% ipython --no-banner

In [1]: import numpy as np

In [2]: import numpy.linalg as la

In [3]: np.set_printoptions(precision=2, suppress=True, linewidth=140, legacy="1.25")

In [4]: K = np.loadtxt("sample12.csv", delimiter=",")

In [5]: K
Out[5]: 
array([[-0.3 ,  0.4 , -0.7 ,  1.5 , -1.7 , -1.  , -0.3 , -1.4 , -6.84],
       [-0.5 , -0.4 ,  0.1 ,  1.1 , -1.6 ,  1.6 ,  1.  , -0.8 , -6.39],
       [-1.3 ,  0.7 , -1.  ,  2.7 ,  0.2 , -1.8 ,  0.4 ,  0.8 ,  0.78],
       [-0.4 ,  1.1 , -0.3 , -0.5 ,  0.6 , -0.1 , -0.1 , -0.1 ,  2.35],
       [-1.1 , -0.6 ,  0.6 ,  2.3 ,  0.1 ,  0.8 ,  0.4 ,  1.  ,  0.42],
       [ 1.5 ,  0.3 ,  1.2 , -0.4 ,  0.8 , -0.1 , -0.2 ,  1.  ,  3.22],
       [-1.4 ,  0.5 ,  1.  , -0.8 , -0.7 ,  0.5 ,  2.4 , -0.5 , -2.8 ],
       [ 1.2 , -0.3 ,  0.9 ,  0.1 ,  0.1 , -1.6 , -0.4 , -1.  ,  0.38],
       [-1.5 ,  0.6 ,  0.5 , -0.6 ,  0.9 ,  0.7 , -0.5 , -0.3 ,  3.61],
       [-0.8 , -1.1 ,  2.1 ,  0.5 , -0.7 ,  0.4 ,  1.2 , -0.1 , -2.8 ],
       [ 0.4 , -2.  , -1.5 ,  0.5 ,  0.6 , -0.7 , -1.5 ,  0.5 ,  2.41],
       [-0.7 ,  1.3 ,  0.1 , -0.3 ,  0.8 , -1.5 ,  0.7 , -1.1 ,  3.22],
       [-0.9 ,  0.  ,  2.4 , -1.6 , -0.9 ,  0.9 ,  1.1 ,  0.  , -3.63],
       [-0.9 , -1.2 ,  1.9 ,  0.7 , -0.7 ,  1.2 ,  1.4 ,  0.3 , -2.82],
       [-0.9 , -0.7 , -0.1 ,  0.7 , -0.9 , -0.5 ,  0.9 ,  0.8 , -3.62],
       [ 0.5 ,  0.6 ,  1.  , -0.9 ,  0.4 ,  1.6 , -0.8 , -0.3 ,  1.61],
       [-0.7 ,  1.2 , -0.2 ,  1.3 , -0.7 , -1.4 ,  1.3 , -1.2 , -2.76],
       [-1.4 , -2.1 , -0.1 ,  0.7 ,  1.1 , -1.6 ,  0.9 ,  0.5 ,  4.4 ],
       [-0.4 ,  1.7 , -1.1 ,  0.2 ,  0.7 , -1.2 ,  0.7 , -1.  ,  2.79],
       [ 0.7 ,  0.1 , -0.1 ,  1.  , -0.8 , -2.4 ,  0.  ,  1.  , -3.2 ]])

In [6]: D = la.norm(K[:, None] - K[None], axis=-1)

In [7]: np.unravel_index(D.round(6).argmax(), D.shape)
Out[7]: (0, 17)

In [8]: np.flatnonzero(D[2] < D.mean() / 2)
Out[8]: array([2])

In [9]: D.shape
Out[9]: (20, 20)

In [10]: D.mean(axis=1).argmax()
Out[10]: 0

In [11]: (D + 1e9 * np.eye(20)).round(6).argmin(axis=1)
Out[11]: array([ 1,  0,  4, 18,  2,  3, 12,  3,  3, 13,  3, 18,  6,  9,  9,  3, 14, 10, 11, 14])

In [12]: D[2].round(6).argsort(kind="stable")[:4]
Out[12]: array([ 2,  4, 18,  3])

In [13]: D[:5, :5]
Out[13]: 
array([[0.  , 3.24, 8.38, 9.85, 8.33],
       [3.24, 0.  , 8.65, 9.53, 7.46],
       [8.38, 8.65, 0.  , 4.27, 3.37],
       [9.85, 9.53, 4.27, 0.  , 4.27],
       [8.33, 7.46, 3.37, 4.27, 0.  ]])

In [14]: rng = np.random.default_rng(53)

In [15]: lab = rng.permutation(9)

In [16]: other = K[:, lab] * rng.choice([-1, 1], 9)

In [17]: other
Out[17]: 
array([[-0.3 ,  1.7 ,  1.5 , -6.84,  0.4 , -1.  , -1.4 , -0.3 ,  0.7 ],
       [ 1.  ,  1.6 ,  1.1 , -6.39, -0.4 ,  1.6 , -0.8 , -0.5 , -0.1 ],
       [ 0.4 , -0.2 ,  2.7 ,  0.78,  0.7 , -1.8 ,  0.8 , -1.3 ,  1.  ],
       [-0.1 , -0.6 , -0.5 ,  2.35,  1.1 , -0.1 , -0.1 , -0.4 ,  0.3 ],
       [ 0.4 , -0.1 ,  2.3 ,  0.42, -0.6 ,  0.8 ,  1.  , -1.1 , -0.6 ],
       [-0.2 , -0.8 , -0.4 ,  3.22,  0.3 , -0.1 ,  1.  ,  1.5 , -1.2 ],
       [ 2.4 ,  0.7 , -0.8 , -2.8 ,  0.5 ,  0.5 , -0.5 , -1.4 , -1.  ],
       [-0.4 , -0.1 ,  0.1 ,  0.38, -0.3 , -1.6 , -1.  ,  1.2 , -0.9 ],
       [-0.5 , -0.9 , -0.6 ,  3.61,  0.6 ,  0.7 , -0.3 , -1.5 , -0.5 ],
       [ 1.2 ,  0.7 ,  0.5 , -2.8 , -1.1 ,  0.4 , -0.1 , -0.8 , -2.1 ],
       [-1.5 , -0.6 ,  0.5 ,  2.41, -2.  , -0.7 ,  0.5 ,  0.4 ,  1.5 ],
       [ 0.7 , -0.8 , -0.3 ,  3.22,  1.3 , -1.5 , -1.1 , -0.7 , -0.1 ],
       [ 1.1 ,  0.9 , -1.6 , -3.63,  0.  ,  0.9 ,  0.  , -0.9 , -2.4 ],
       [ 1.4 ,  0.7 ,  0.7 , -2.82, -1.2 ,  1.2 ,  0.3 , -0.9 , -1.9 ],
       [ 0.9 ,  0.9 ,  0.7 , -3.62, -0.7 , -0.5 ,  0.8 , -0.9 ,  0.1 ],
       [-0.8 , -0.4 , -0.9 ,  1.61,  0.6 ,  1.6 , -0.3 ,  0.5 , -1.  ],
       [ 1.3 ,  0.7 ,  1.3 , -2.76,  1.2 , -1.4 , -1.2 , -0.7 ,  0.2 ],
       [ 0.9 , -1.1 ,  0.7 ,  4.4 , -2.1 , -1.6 ,  0.5 , -1.4 ,  0.1 ],
       [ 0.7 , -0.7 ,  0.2 ,  2.79,  1.7 , -1.2 , -1.  , -0.4 ,  1.1 ],
       [ 0.  ,  0.8 ,  1.  , -3.2 ,  0.1 , -2.4 ,  1.  ,  0.7 ,  0.1 ]])

In [18]: left, _, VT = la.svd(K.T @ other)

In [19]: np.round(left @ VT, 2) + 0
Out[19]: 
array([[ 0.,  0.,  0.,  0.,  0.,  0.,  0.,  1.,  0.],
       [ 0.,  0.,  0.,  0.,  1.,  0.,  0.,  0.,  0.],
       [ 0.,  0.,  0.,  0.,  0.,  0.,  0.,  0., -1.],
       [ 0.,  0.,  1.,  0.,  0.,  0.,  0.,  0.,  0.],
       [ 0., -1.,  0.,  0.,  0.,  0.,  0.,  0.,  0.],
       [ 0.,  0.,  0.,  0.,  0.,  1.,  0.,  0.,  0.],
       [ 1.,  0.,  0.,  0.,  0.,  0.,  0.,  0.,  0.],
       [ 0.,  0.,  0.,  0.,  0.,  0.,  1.,  0.,  0.],
       [ 0.,  0.,  0.,  1.,  0.,  0.,  0.,  0.,  0.]])

In [20]: Xs = K - K.mean(axis=0)

In [21]: V = la.svd(Xs)[2][:8]

In [22]: other = Xs - Xs @ V.T @ V

In [23]: np.round(la.norm(other) / la.norm(Xs), 2)
Out[23]: 0.0

In [24]: np.round(other.std(axis=0), 2) + 0
Out[24]: array([0., 0., 0., 0., 0., 0., 0., 0., 0.])

In [25]: la.norm(other, axis=1).round(6).argmax()
Out[25]: 3

In [26]: np.diag(V.T @ V)
Out[26]: array([1.  , 1.  , 1.  , 1.  , 0.06, 1.  , 1.  , 1.  , 0.94])

In [27]: (Xs @ V.T).std(axis=0)
Out[27]: array([3.52, 1.53, 1.2 , 1.05, 0.83, 0.65, 0.52, 0.38])

In [28]: other = np.c_[K[:, :5] @ np.array([[-3, 1, 1, -1, -2],
    ...:     [0, 1, -3, 2, 2],
    ...:     [-2, 3, -1, 2, 2],
    ...:     [0, 1, -3, -1, 2],
    ...:     [-1, 2, 0, -3, 2]]), np.array([-3, -3, -1, -2, 3, -3, -2, 2, -2, 2, -2, -2, -2, 2, 3, -1, -3, 1, 3, 2])]

In [29]: other
Out[29]: 
array([[  4. ,  -3.9,  -5.3,   3.3,  -0.4,  -3. ],
       [  2.9,  -2.7,  -2.7,   3.6,  -0.6,  -3. ],
       [  5.7,  -0.5, -10.5,  -2.6,   7.8,  -1. ],
       [  1.2,   0.5,  -1.9,   0.7,   2.6,  -2. ],
       [  2. ,   2.6,  -6.8,  -1.5,   7. ,   3. ],
       [ -7.7,   6.6,   0.6,  -0.5,   0.8,  -3. ],
       [  2.9,  -0.1,  -1.5,   7.3,   2.8,  -2. ],
       [ -5.5,   3.9,   0.9,  -0.4,  -0.8,   2. ],
       [  2.6,   1.8,  -2. ,   1.6,   5.8,  -2. ],
       [ -1.1,   3.5,  -1.1,   4.4,   3.2,   2. ],
       [  1.2,  -4.4,   6.4,  -9.7,  -5.6,  -2. ],
       [  1.1,   2.2,  -3.8,   1.4,   5.2,  -2. ],
       [ -1.2,   2.9,   1.5,  10. ,   1.6,  -2. ],
       [ -0.4,   2.9,  -1.3,   3.7,   3.2,   2. ],
       [  3.8,  -3. ,  -0.8,   1.3,  -0.2,   3. ],
       [ -3.9,   4. ,   0.4,   2.4,   1.2,  -1. ],
       [  3.2,  -0.2,  -8. ,   3.5,   4.6,  -3. ],
       [  3.3,  -0.9,   2.9,  -7. ,   2. ,   1. ],
       [  2.7,  -0.4,  -5. ,  -0.7,   3.8,   3. ],
       [ -1.1,  -0.1,  -2.5,   0.7,  -1. ,   2. ]])

In [30]: la.norm(la.qr(K)[0].T @ other, axis=0) ** 2 / ((other ** 2).sum(axis=0) + 1e-12)
Out[30]: array([1.  , 1.  , 1.  , 1.  , 1.  , 0.26])

In [31]: A = np.load("m.npy")

In [32]: A
Out[32]: 
array([[0, 1, 1, 0, 1, 0, 0, 0],
       [1, 0, 0, 0, 0, 1, 0, 1],
       [1, 0, 0, 0, 0, 1, 1, 1],
       [0, 0, 0, 0, 0, 0, 1, 1],
       [1, 0, 0, 0, 0, 0, 0, 1],
       [0, 1, 1, 0, 0, 0, 1, 0],
       [0, 0, 1, 1, 0, 1, 0, 0],
       [0, 1, 1, 1, 1, 0, 0, 0]])

In [33]: # symmetric

In [34]: vals, V = la.eigh(A)

In [35]: vec = np.array([1, -2, -5, 1, -8, -1, -8, -1])

In [36]: np.abs(A).sum(axis=1).max(), round(float(np.abs(vals).max()), 2)
Out[36]: (4, 3.14)

In [37]: round(float(vec @ A @ vec / (vec @ vec)), 2), round(float(vals[0]), 2), round(float(vals[-1]), 2)
Out[37]: (0.57, -2.85, 3.14)

In [38]: (np.sign(V[:, -1].round(6)) == np.sign(V[0, -1].round(6))).astype(int)
Out[38]: array([1, 1, 1, 1, 1, 1, 1, 1])

In [39]: vec @ A @ vec
Out[39]: 92
